In [1]: import numpy as np

In [2]: import numpy.linalg as la

In [3]: np.set_printoptions(precision=2, suppress=True, linewidth=160)

In [4]: tidy = lambda a: np.round(a, 2) + 0

In [5]: E = -3 * np.eye(4) + np.eye(4, k=1)

In [6]: print(E)
[[-3.  1.  0.  0.]
 [ 0. -3.  1.  0.]
 [ 0.  0. -3.  1.]
 [ 0.  0.  0. -3.]]

In [7]: proj = np.triu(np.array([[3, 5, 2, -5], [1, 5, 1, 0], [-2, 4, 4, -1], [1, 1, 3, 3]]), 1) + np.eye(4)

In [8]: A2 = proj @ E @ la.inv(proj)

In [9]: proj @ E - E @ proj
Out[9]: 
array([[0., 0., 4., 2.],
       [0., 0., 0., 2.],
       [0., 0., 0., 0.],
       [0., 0., 0., 0.]])

In [10]: print(A2)
[[-3.  1.  4.  6.]
 [ 0. -3.  1.  2.]
 [ 0.  0. -3.  1.]
 [ 0.  0.  0. -3.]]

In [11]: np.trace(A2), np.trace(E)
Out[11]: (np.float64(-12.0), np.float64(-12.0))

In [12]: np.prod(np.diag(E)), tidy(la.det(E))
Out[12]: (np.float64(81.0), np.float64(81.0))

In [13]: la.matrix_rank(E - E[0, 0] * np.eye(4))
Out[13]: np.int64(3)

In [14]: U, sigma, Vt = la.svd(E, full_matrices=False)

In [15]: tidy(np.abs(Vt[0]))
Out[15]: array([0.31, 0.59, 0.63, 0.4 ])

In [16]: E.sum(axis=0)
Out[16]: array([-3., -2., -2., -2.])

In [17]: np.unravel_index(np.abs(E).argmax(), E.shape)
Out[17]: (np.int64(0), np.int64(0))

In [18]: E[4]
---------------------------------------------------------------------------
IndexError                                Traceback (most recent call last)
Cell In[18], line 1
----> 1 E[4]

IndexError: index 4 is out of bounds for axis 0 with size 4

In [19]: E - E[0]
Out[19]: 
array([[ 0.,  0.,  0.,  0.],
       [ 3., -4.,  1.,  0.],
       [ 3., -1., -3.,  1.],
       [ 3., -1.,  0., -3.]])

In [20]: E[:, 4]
---------------------------------------------------------------------------
IndexError                                Traceback (most recent call last)
Cell In[20], line 1
----> 1 E[:, 4]

IndexError: index 4 is out of bounds for axis 1 with size 4

In [21]: print(tidy(la.svd(E, compute_uv=False)))
[3.84 3.39 2.79 2.23]

In [22]: np.count_nonzero(E)
Out[22]: np.int64(7)

In [23]: np.diff(E, axis=0)
Out[23]: 
array([[ 3., -4.,  1.,  0.],
       [ 0.,  3., -4.,  1.],
       [ 0.,  0.,  3., -4.]])

In [24]: M = np.array([[1.3, -0.4, 0.0], [-1.7, 0.3, 1.5], [-0.8, 0.4, 0.5]])

In [25]: W = np.array([[9, 4, 3, 7, 6, 8], [7, 1, 1, 0, 1, 3], [0, 4, 2, 3, 9, 2]])

In [26]: c = np.array([3, 2, 1, 2, 2, 1])

In [27]: hid = np.maximum(M @ W + c, 0)

In [28]: print(tidy(hid))
[[11.9  6.8  4.5 11.1  9.4 10.2]
 [ 0.   1.5  0.   0.   5.6  0. ]
 [ 0.   1.2  0.   0.   2.1  0. ]]

In [29]: la.matrix_rank(hid)
Out[29]: np.int64(3)

In [30]: tidy((hid > 0).mean(axis=0))
Out[30]: array([0.33, 1.  , 0.33, 0.33, 1.  , 0.33])

In [31]: (hid > 0).astype(int)
Out[31]: 
array([[1, 1, 1, 1, 1, 1],
       [0, 1, 0, 0, 1, 0],
       [0, 1, 0, 0, 1, 0]])

In [32]: basis = np.array([[3, -2], [3, -2], [2, 3], [-1, 2], [0, 0], [-1, 0]])

In [33]: W @ basis
Out[33]: 
array([[ 30,  -3],
       [ 23, -13],
       [ 11,   4]])

In [34]: (hid @ basis).round(6).argmax(axis=1)
Out[34]: array([0, 0, 0])

In [35]: print(tidy(hid @ basis))
[[43.8 -1.7]
 [ 4.5 -3. ]
 [ 3.6 -2.4]]
